In [1]: import numpy as np

In [2]: import numpy.linalg as la

In [3]: np.set_printoptions(precision=2, suppress=True, linewidth=140, sign=" ")

In [4]: def rnd(a):
   ...:     return np.round(a, 2) + 0
   ...: 

In [5]: A = np.load("mat.npy")

In [6]: A
Out[6]: 
array([[ 0,  0,  1],
       [ 1,  0,  0],
       [ 0,  1,  0]])

In [7]: # a transition matrix

In [8]: A @ np.ones(3)
Out[8]: array([ 1.,  1.,  1.])

In [9]: rnd(np.sort(np.abs(la.eigvals(A)))[::-1])
Out[9]: array([ 1.,  1.,  1.])

In [10]: pr = np.eye(3)[2]

In [11]: for _ in range(6):
    ...:     pr = pr @ A
    ...:     print(pr.round(2))
    ...: 
[ 0.  1.  0.]
[ 1.  0.  0.]
[ 0.  0.  1.]
[ 0.  1.  0.]
[ 1.  0.  0.]
[ 0.  0.  1.]

In [12]: q = A.astype(float).copy()

In [13]: for j in range(3):
    ...:     q[:, j] -= q[:, :j] @ (q[:, :j].T @ q[:, j])
    ...:     q[:, j] /= la.norm(q[:, j])
    ...: 

In [14]: q
Out[14]: 
array([[ 0.,  0.,  1.],
       [ 1.,  0.,  0.],
       [ 0.,  1.,  0.]])

In [15]: q.T @ A
Out[15]: 
array([[ 1.,  0.,  0.],
       [ 0.,  1.,  0.],
       [ 0.,  0.,  1.]])

In [16]: q, Rm = la.qr(A)

In [17]: q.shape, Rm.shape
Out[17]: ((3, 3), (3, 3))

In [18]: Rm
Out[18]: 
array([[-1.,  0.,  0.],
       [ 0., -1.,  0.],
       [ 0.,  0.,  1.]])

In [19]: q.T @ q
Out[19]: 
array([[ 1.,  0.,  0.],
       [ 0.,  1.,  0.],
       [ 0.,  0.,  1.]])

In [20]: q
Out[20]: 
array([[ 0.,  0.,  1.],
       [-1.,  0.,  0.],
       [-0., -1.,  0.]])

In [21]: np.abs(np.diag(Rm))
Out[21]: array([ 1.,  1.,  1.])

In [22]: cent = np.array([[6, 5, 3, 9, 5],
    ...:     [7, 4, 0, 4, 7],
    ...:     [8, 7, 0, 6, 1],
    ...:     [4, 8, 4, 5, 5],
    ...:     [9, 8, 5, 8, 2]])

In [23]: rng = np.random.default_rng(22)

In [24]: E = (rng.random((28, 5)) < 0.25) @ cent

In [25]: E
Out[25]: 
array([[ 15,  11,   0,  10,   8],
       [  4,   8,   4,   5,   5],
       [ 16,  12,   5,  12,   9],
       [  8,   7,   0,   6,   1],
       [ 15,  11,   0,  10,   8],
       [  0,   0,   0,   0,   0],
       [  8,   7,   0,   6,   1],
       [ 12,  15,   4,  11,   6],
       [  7,   4,   0,   4,   7],
       [  4,   8,   4,   5,   5],
       [  0,   0,   0,   0,   0],
       [  0,   0,   0,   0,   0],
       [ 15,  11,   0,  10,   8],
       [  0,   0,   0,   0,   0],
       [  6,   5,   3,   9,   5],
       [  0,   0,   0,   0,   0],
       [  0,   0,   0,   0,   0],
       [  6,   5,   3,   9,   5],
       [ 14,  12,   3,  15,   6],
       [  6,   5,   3,   9,   5],
       [ 13,   9,   3,  13,  12],
       [  9,   8,   5,   8,   2],
       [  6,   5,   3,   9,   5],
       [  4,   8,   4,   5,   5],
       [  7,   4,   0,   4,   7],
       [ 19,  21,  12,  22,  12],
       [ 16,  12,   5,  12,   9],
       [ 17,  15,   5,  14,   3]])

In [26]: vec = np.array([5, 8, 6, 9, 7])

In [27]: E @ np.eye(5)[0]
Out[27]: 
array([ 15.,   4.,  16.,   8.,  15.,   0.,   8.,  12.,   7.,   4.,   0.,   0.,  15.,   0.,   6.,   0.,   0.,   6.,  14.,   6.,  13.,   9.,
         6.,   4.,   7.,  19.,  16.,  17.])

In [28]: (E * vec).sum(axis=1)
Out[28]: 
array([ 309,  188,  377,  157,  309,    0,  157,  345,  152,  188,    0,    0,  309,    0,  204,    0,    0,  204,  361,  204,  356,  225,
        204,  188,  152,  617,  377,  382])

In [29]: np.einsum("ij,j->i", E, vec)
Out[29]: 
array([ 309,  188,  377,  157,  309,    0,  157,  345,  152,  188,    0,    0,  309,    0,  204,    0,    0,  204,  361,  204,  356,  225,
        204,  188,  152,  617,  377,  382])

In [30]: E * vec
Out[30]: 
array([[  75,   88,    0,   90,   56],
       [  20,   64,   24,   45,   35],
       [  80,   96,   30,  108,   63],
       [  40,   56,    0,   54,    7],
       [  75,   88,    0,   90,   56],
       [   0,    0,    0,    0,    0],
       [  40,   56,    0,   54,    7],
       [  60,  120,   24,   99,   42],
       [  35,   32,    0,   36,   49],
       [  20,   64,   24,   45,   35],
       [   0,    0,    0,    0,    0],
       [   0,    0,    0,    0,    0],
       [  75,   88,    0,   90,   56],
       [   0,    0,    0,    0,    0],
       [  30,   40,   18,   81,   35],
       [   0,    0,    0,    0,    0],
       [   0,    0,    0,    0,    0],
       [  30,   40,   18,   81,   35],
       [  70,   96,   18,  135,   42],
       [  30,   40,   18,   81,   35],
       [  65,   72,   18,  117,   84],
       [  45,   64,   30,   72,   14],
       [  30,   40,   18,   81,   35],
       [  20,   64,   24,   45,   35],
       [  35,   32,    0,   36,   49],
       [  95,  168,   72,  198,   84],
       [  80,   96,   30,  108,   63],
       [  85,  120,   30,  126,   21]])

In [31]: E @ vec
Out[31]: 
array([ 309,  188,  377,  157,  309,    0,  157,  345,  152,  188,    0,    0,  309,    0,  204,    0,    0,  204,  361,  204,  356,  225,
        204,  188,  152,  617,  377,  382])

In [32]: np.sign((E @ vec).round(6))
Out[32]: array([ 1,  1,  1,  1,  1,  0,  1,  1,  1,  1,  0,  0,  1,  0,  1,  0,  0,  1,  1,  1,  1,  1,  1,  1,  1,  1,  1,  1])
